% ipython --no-banner

In [1]: import numpy as np

In [2]: from numpy import linalg as LA

In [3]: np.set_printoptions(suppress=True, linewidth=140)

In [4]: A = np.load("block1.npy")

In [5]: A
Out[5]: 
array([[ 0,  7,  0],
       [ 0, 25,  3],
       [ 7,  0, 15],
       [13,  0,  9],
       [ 0, 16,  0],
       [ 0,  1,  0],
       [ 0,  4, 12],
       [ 7,  0, 21],
       [ 4,  0, 12],
       [ 0,  2,  0],
       [13,  0,  0],
       [22,  0, 12],
       [ 0, 16,  9],
       [ 0, 11,  0],
       [ 0, 10,  0],
       [19,  0,  3],
       [ 1,  0,  3],
       [ 0, 14,  0],
       [ 7,  0,  0],
       [ 1,  0,  0],
       [16,  0,  0],
       [ 0,  3,  6],
       [ 7,  0, 15],
       [ 0,  0,  0],
       [ 1,  1,  9],
       [25,  0,  9]])

In [6]: d = LA.norm(A[:, None] - A[None], axis=-1)

In [7]: np.round(LA.norm(A, axis=1), 2)
Out[7]: 
array([ 7.  , 25.18, 16.55, 15.81, 16.  ,  1.  , 12.65, 22.14, 12.65,  2.  , 13.  , 25.06, 18.36, 11.  , 10.  , 19.24,  3.16, 14.  ,  7.  ,
        1.  , 16.  ,  6.71, 16.55,  0.  ,  9.11, 26.57])

In [8]: d.mean(axis=1).argmax()
Out[8]: np.int64(1)

In [9]: np.flatnonzero(d[0] < d.mean() / 2)
Out[9]: array([ 0,  5,  9, 13, 14, 17, 19, 21, 23])

In [10]: LA.matrix_rank(d ** 2)
Out[10]: np.int64(5)

In [11]: np.unravel_index(d.round(6).argmax(), d.shape)
Out[11]: (np.int64(1), np.int64(25))

In [12]: Xs = A - A.mean(axis=0)

In [13]: V = LA.svd(Xs)[2][:2]

In [14]: other = Xs - Xs @ V.T @ V

In [15]: LA.norm(other, axis=1).round(6).argmax()
Out[15]: np.int64(1)

In [16]: round(LA.norm(other) / LA.norm(Xs), 2)
Out[16]: np.float64(0.44)

In [17]: blk = np.stack([A, 5 * A, A[::-1]])

In [18]: np.einsum("bij,cij->bc", blk, blk)
Out[18]: 
array([[  5623,  28115,   1596],
       [ 28115, 140575,   7980],
       [  1596,   7980,   5623]])

In [19]: np.round(LA.norm(blk, axis=(1, 2)), 2)
Out[19]: array([ 74.99, 374.93,  74.99])

In [20]: blk.shape
Out[20]: (3, 26, 3)

In [21]: blk.sum(axis=0)
Out[21]: 
array([[ 25,  42,   9],
       [  1, 151,  27],
       [ 42,   0,  90],
       [ 85,   0,  69],
       [  0,  99,   6],
       [ 16,   6,   0],
       [  1,  24,  72],
       [ 49,   0, 126],
       [ 24,  14,  72],
       [  1,  12,   3],
       [ 97,   0,   3],
       [132,  10,  72],
       [  0, 107,  54],
       [  0,  82,   9],
       [ 22,  60,  12],
       [127,   0,  18],
       [  6,   2,  18],
       [  4,  84,  12],
       [ 49,   0,  21],
       [  6,   4,  12],
       [ 96,   1,   0],
       [  0,  34,  36],
       [ 55,   0,  99],
       [  7,   0,  15],
       [  6,  31,  57],
       [150,   7,  54]])

In [22]: Xs = A - A.mean(axis=0)

In [23]: Uu, sig, Vh = LA.svd(Xs, full_matrices=False)

In [24]: sig.round(2)
Out[24]: array([46.03, 28.7 , 26.39])

In [25]: np.abs(Vh[0]).argmax()
Out[25]: np.int64(0)

In [26]: np.abs(Uu[:, 0]).argmax()
Out[26]: np.int64(25)

In [27]: np.round((sig ** 2).sum() ** 2 / (sig ** 4).sum(), 2)
Out[27]: np.float64(2.34)

In [28]: np.round(np.abs(Vh[-1]), 2)
Out[28]: array([0.52, 0.82, 0.25])

In [29]: np.round(Xs.mean(axis=0), 2) + 0
Out[29]: array([0., 0., 0.])

In [30]: (np.sign(Uu[:, 0]) == np.sign(Uu[0, 0])).astype(int)
Out[30]: array([1, 1, 0, 0, 1, 1, 1, 0, 0, 1, 0, 0, 1, 1, 1, 0, 1, 1, 0, 1, 0, 1, 0, 1, 1, 0])

In [31]: LA.matrix_rank(Xs)
Out[31]: np.int64(3)

In [32]: data = np.loadtxt("mat.csv", delimiter=",")

In [33]: data
Out[33]: 
array([[27., 18., 21., 21.,  3., 15., 18.],
       [18., 14., 16., 13.,  2., 10., 11.],
       [21., 16., 19., 15.,  3., 13., 12.],
       [21., 13., 15., 17.,  2., 11., 15.],
       [ 3.,  2.,  3.,  2.,  1.,  3.,  1.],
       [15., 10., 13., 11.,  3., 11.,  8.],
       [18., 11., 12., 15.,  1.,  8., 14.]])

In [34]: Uu, sig, Vh = LA.svd(data)

In [35]: np.argmax(sig[:-1] / (sig[1:] + 1e-6)) + 1
Out[35]: np.int64(3)

In [36]: other = Uu[:, :3] @ np.diag(sig[:3]) @ Vh[:3]

In [37]: np.round(np.abs(data - other).max(), 2)
Out[37]: np.float64(0.0)

In [38]: other.round(2)
Out[38]: 
array([[27., 18., 21., 21.,  3., 15., 18.],
       [18., 14., 16., 13.,  2., 10., 11.],
       [21., 16., 19., 15.,  3., 13., 12.],
       [21., 13., 15., 17.,  2., 11., 15.],
       [ 3.,  2.,  3.,  2.,  1.,  3.,  1.],
       [15., 10., 13., 11.,  3., 11.,  8.],
       [18., 11., 12., 15.,  1.,  8., 14.]])

In [39]: round(float(LA.norm(data - other) / LA.norm(data)), 2)
Out[39]: 0.0

In [40]: round(LA.norm(data - other, 2), 2), round(sig[3], 2)
Out[40]: (np.float64(0.0), np.float64(0.0))

In [41]: X = np.array([[-8, 3, 8, 6, -9, -6],
    ...:     [3, 7, -8, 7, 2, 1],
    ...:     [8, 6, 5, -6, -9, 7],
    ...:     [-7, 6, 2, -5, 2, -9],
    ...:     [-4, -4, -9, -6, 2, -6],
    ...:     [8, 8, 2, 0, 3, 8]])

In [42]: Q, V = LA.qr(X[:, :4])[0], LA.qr(X[:, 4:])[0]

In [43]: sig = LA.svd(Q.T @ V, compute_uv=False)

In [44]: np.round(LA.norm(Q @ Q.T - V @ V.T, 2), 2)
Out[44]: np.float64(1.0)

In [45]: x0 = np.array([6, -3, -1, 9, 3, 9])

In [46]: rhs = X @ x0

In [47]: coef, lr = np.zeros(6), 1 / LA.norm(X, 2) ** 2

In [48]: for i in range(6):
    ...:     coef -= lr * X.T @ (X @ coef - rhs)
    ...:     if i % 1 == 0: print(i, round(LA.norm(X @ coef - rhs), 2))
    ...: 
0 102.08
1 70.07
2 50.02
3 36.28
4 26.63
5 19.77

In [49]: round(LA.cond(X), 2)
Out[49]: np.float64(39.92)

In [50]: coef.round(2)
Out[50]: array([ 6.46, -2.13, -1.62,  7.98,  2.42,  8.21])

In [51]: W = np.array([[1, 2, 1, 2],
    ...:     [-1, -1, -2, 0],
    ...:     [-1, -1, 2, 2],
    ...:     [2, 2, -1, 0],
    ...:     [1, 2, -2, -2],
    ...:     [-1, 0, 1, 1]])

In [52]: coef = np.array([4, 0, 2, 4])

In [53]: act = np.maximum(X @ W + coef, 0)

In [54]: np.round((act > 0).mean(axis=0), 2)
Out[54]: array([0.33, 0.33, 0.33, 0.5 ])

In [55]: LA.matrix_rank(act)
Out[55]: np.int64(4)

In [56]: Z = np.array([[2, 3, 2], [3, 3, 0], [2, 0, 3], [2, 3, 2]])

In [57]: (act @ Z).round(6).argmax(axis=1)
Out[57]: array([2, 1, 2, 0, 1, 1])

In [58]: arr = np.load("x.npy")

In [59]: arr
Out[59]: 
array([[-1.,  1.,  0.],
       [ 0., -2., -3.],
       [ 0., -1., -3.]])

In [60]: rng = np.random.default_rng(752879)

In [61]: other = arr + rng.integers(-2, 3, (3, 1)) @ rng.integers(-2, 3, (1, 3))

In [62]: other
Out[62]: 
array([[-1., -3., -2.],
       [ 0., -4., -4.],
       [ 0., -1., -3.]])

In [63]: np.abs(other - arr).sum(axis=1)
Out[63]: array([6., 3., 0.])

In [64]: LA.matrix_rank(other - arr, tol=1e-8)
Out[64]: np.int64(1)

In [65]: proj = np.triu(np.array([[2, -7, -3], [1, 9, -3], [6, -1, 2]]), 1) + np.eye(3)

In [66]: other = proj @ arr @ LA.inv(proj)

In [67]: proj @ arr - arr @ proj
Out[67]: 
array([[ 0., 10., 30.],
       [ 0.,  3.,  3.],
       [ 0.,  0., -3.]])

In [68]: np.round(np.poly(other), 2)
Out[68]: array([1., 6., 8., 3.])

In [69]: u, g = arr[1], arr[2]

In [70]: u @ u
Out[70]: np.float64(13.0)

In [71]: u @ g
Out[71]: np.float64(11.0)

In [72]: p = (u @ g) / (u @ u) * u

In [73]: np.round(g - p, 2)
Out[73]: array([ 0.  ,  0.69, -0.46])

In [74]: np.outer(u, g)
Out[74]: 
array([[ 0., -0., -0.],
       [-0.,  2.,  6.],
       [-0.,  3.,  9.]])

In [75]: p.round(2)
Out[75]: array([ 0.  , -1.69, -2.54])

In [76]: Uu, sig, Vh = LA.svd(X)

In [77]: np.argmax(sig[:-1] / (sig[1:] + 1e-6)) + 1
Out[77]: np.int64(5)

In [78]: sig.round(2)
Out[78]: array([23.72, 19.39, 13.88, 12.25,  8.29,  0.59])

In [79]: other = Uu[:, :5] @ np.diag(sig[:5]) @ Vh[:5]

In [80]: round(float(LA.norm(X - other, 2)), 2), round(sig[5], 2)
Out[80]: (0.59, np.float64(0.59))

In [81]: LA.matrix_rank(other)
Out[81]: np.int64(5)

In [82]: F = np.loadtxt("data.csv", delimiter=",")

In [83]: F
Out[83]: 
array([[ 0.,  0.,  1.,  1.,  1.],
       [ 0.,  0., -1., -2.,  0.],
       [ 0.,  0.,  0.,  1.,  1.],
       [ 0.,  0.,  0.,  0., -2.],
       [ 0.,  0.,  0.,  0.,  0.]])

In [84]: # triangular, det is the product of the diagonal

In [85]: LA.cond(F) > 100
Out[85]: np.True_

In [86]: LA.matrix_rank(F, rtol=0.1)
Out[86]: np.int64(3)

In [87]: np.round(np.sort(np.abs(LA.eigvals(F))), 2)
Out[87]: array([0., 0., 0., 0., 0.])

In [88]: np.allclose(F, F.T)
Out[88]: False

In [89]: np.trace(F)
Out[89]: np.float64(0.0)

In [90]: J = np.loadtxt("m.csv", delimiter=",")

In [91]: J
Out[91]: 
array([[ -9.6 ,  -3.61,   3.66,  -3.73],
       [ -7.82,  -4.53,   8.39,  -1.31],
       [ -9.59,  -0.48,   1.04,   4.88],
       [ -3.74,  -2.15,   5.68,  -1.84],
       [ -2.48,   0.36,   0.9 ,  -1.18],
       [ 10.23,   7.72, -11.07,   4.06],
       [  6.21,   2.95,  -3.97,   0.01],
       [  2.31,   1.32,  -2.8 ,   2.51],
       [ -7.29,   2.54, -10.53,   7.55],
       [  1.7 ,  -1.8 ,  -0.25,   0.88],
       [  1.57,   3.29,  -8.73,   5.22],
       [ -4.79,   3.02,  -3.33,   3.38],
       [ -0.5 ,  -1.03,   2.7 ,  -5.29],
       [  1.34,   1.12,  -6.94,   6.13],
       [  4.36,   4.1 , -19.38,  12.43],
       [  3.69,  -0.45,   0.9 ,  -1.29],
       [ -0.21,   1.99,  -2.65,   0.81],
       [  2.18,   1.7 ,   4.3 ,  -3.87],
       [ -2.68,  -3.18,   7.2 ,  -2.08],
       [ -8.71,  -0.82,   4.93,  -6.13],
       [  6.66,   6.33, -19.6 ,   9.89],
       [ -3.18,  -0.91,   6.33,  -3.86],
       [ -2.43,  -3.16,  14.49, -10.36],
       [  2.1 ,   1.87,  -3.84,   2.41],
       [ -1.54,  -6.37,  14.38,  -7.75],
       [  2.95,  -4.82,  10.99,  -9.35],
       [  7.06,   7.33, -10.52,   2.96],
       [  9.65,  -4.73,   7.23,  -5.41],
       [  3.43,   2.7 ,  -5.68,   5.34],
       [  8.03,   5.17,  -6.29,   3.49]])

In [92]: other = J / np.sqrt((J ** 2).mean(axis=1, keepdims=True))

In [93]: np.round(LA.norm(other, axis=1), 2)
Out[93]: array([2., 2., 2., 2., 2., 2., 2., 2., 2., 2., 2., 2., 2., 2., 2., 2., 2., 2., 2., 2., 2., 2., 2., 2., 2., 2., 2., 2., 2., 2.])

In [94]: K = np.array([[0, 0, 1, 0, 2],
    ...:     [0, 1, 0, 0, 0],
    ...:     [2, 0, 0, 0, 2],
    ...:     [0, 0, 0, 0, 0],
    ...:     [2, 0, 0, 0, 2]])

In [95]: # 3 blocks once reordered

In [96]: LA.cond(K) > 100
Out[96]: np.True_

In [97]: np.round(LA.norm(K, 2) / LA.norm(K), 2)
Out[97]: np.float64(0.91)

In [98]: np.argsort(-LA.norm(K, axis=0).round(6), kind="stable")[:3]
Out[98]: array([4, 0, 1])

In [99]: proj = np.triu(np.array([[2, 1, 1, 2, 1],
    ...:     [2, 0, 0, 2, 2],
    ...:     [2, 2, 2, 2, 0],
    ...:     [0, 0, 2, 1, 1],
    ...:     [1, 2, 1, 0, 0]]), 1) + np.eye(5)

In [100]: other = proj @ K @ LA.inv(proj)

In [101]: np.round(np.poly(other), 2) + 0
Out[101]: array([ 1., -3., -4.,  6.,  0.,  0.])

In [102]: other
Out[102]: 
array([[ 4., -3., -3.,  4.,  4.],
       [ 4., -3., -4.,  6.,  0.],
       [ 2., -2., -2.,  4.,  0.],
       [ 2., -2., -2.,  4.,  0.],
       [ 2., -2., -2.,  4.,  0.]])

In [103]: proj @ K - K @ proj
Out[103]: 
array([[ 4.,  1.,  0., -2.,  4.],
       [ 4.,  0.,  0., -2.,  2.],
       [ 0., -2., -2., -4., -2.],
       [ 2.,  0.,  0.,  0.,  2.],
       [ 0., -2., -2., -4., -2.]])

In [104]: lab = rng.permutation(5)

In [105]: lab
Out[105]: array([4, 1, 3, 0, 2])

In [106]: other = K[lab][:, lab]

In [107]: np.allclose(other, K)
Out[107]: False

In [108]: other
Out[108]: 
array([[2, 0, 0, 2, 0],
       [0, 1, 0, 0, 0],
       [0, 0, 0, 0, 0],
       [2, 0, 0, 0, 1],
       [2, 0, 0, 2, 0]])

In [109]: np.diag(other)
Out[109]: array([2, 1, 0, 0, 0])

In [110]: np.round(np.sort(np.abs(LA.eigvals(other))), 2) + 0
Out[110]: array([0.  , 0.  , 1.  , 1.65, 3.65])

In [111]: rank = LA.matrix_rank(K)

In [112]: rank
Out[112]: np.int64(3)

In [113]: null = LA.svd(K)[2][rank:].T

In [114]: np.round(K @ null, 2) + 0
Out[114]: 
array([[0., 0.],
       [0., 0.],
       [0., 0.],
       [0., 0.],
       [0., 0.]])

In [115]: [int(LA.matrix_rank(np.delete(K, i, axis=0))) for i in range(5)]
Out[115]: [2, 2, 3, 3, 3]

In [116]: [int(LA.matrix_rank(K[:, :j + 1])) for j in range(5)]
Out[116]: [1, 2, 3, 3, 3]

In [117]: E = np.loadtxt("case11.csv", delimiter=",")

In [118]: E
Out[118]: 
array([[ 9., -2.,  4., -2., -2., -4.],
       [-2.,  6., -2.,  1.,  1.,  2.],
       [ 4., -2.,  9., -2., -2., -4.],
       [-2.,  1., -2.,  6.,  1.,  2.],
       [-2.,  1., -2.,  1.,  6.,  2.],
       [-4.,  2., -4.,  2.,  2.,  9.]])

In [119]: # equal to its transpose

In [120]: W = np.array([[0, 5, 3, 5],
     ...:     [-3, 2, 4, 5],
     ...:     [-5, 1, 3, -4],
     ...:     [2, -4, -2, 0],
     ...:     [1, 4, -4, 4],
     ...:     [3, 5, -5, 5]])

In [121]: coef = np.array([1, -2, 1, 1])

In [122]: act = np.maximum(E @ W + coef, 0)

In [123]: np.round((act > 0).mean(axis=0), 2)
Out[123]: array([0.67, 0.83, 0.33, 0.67])

In [124]: Z = np.array([[1, 1, 1], [3, 2, 2], [3, 1, 0], [0, 2, 2]])

In [125]: act @ Z
Out[125]: 
array([[261., 110.,  46.],
       [ 26., 104., 104.],
       [201.,  70.,   6.],
       [ 27.,  63.,  63.],
       [ 76., 134., 134.],
       [117., 214., 214.]])
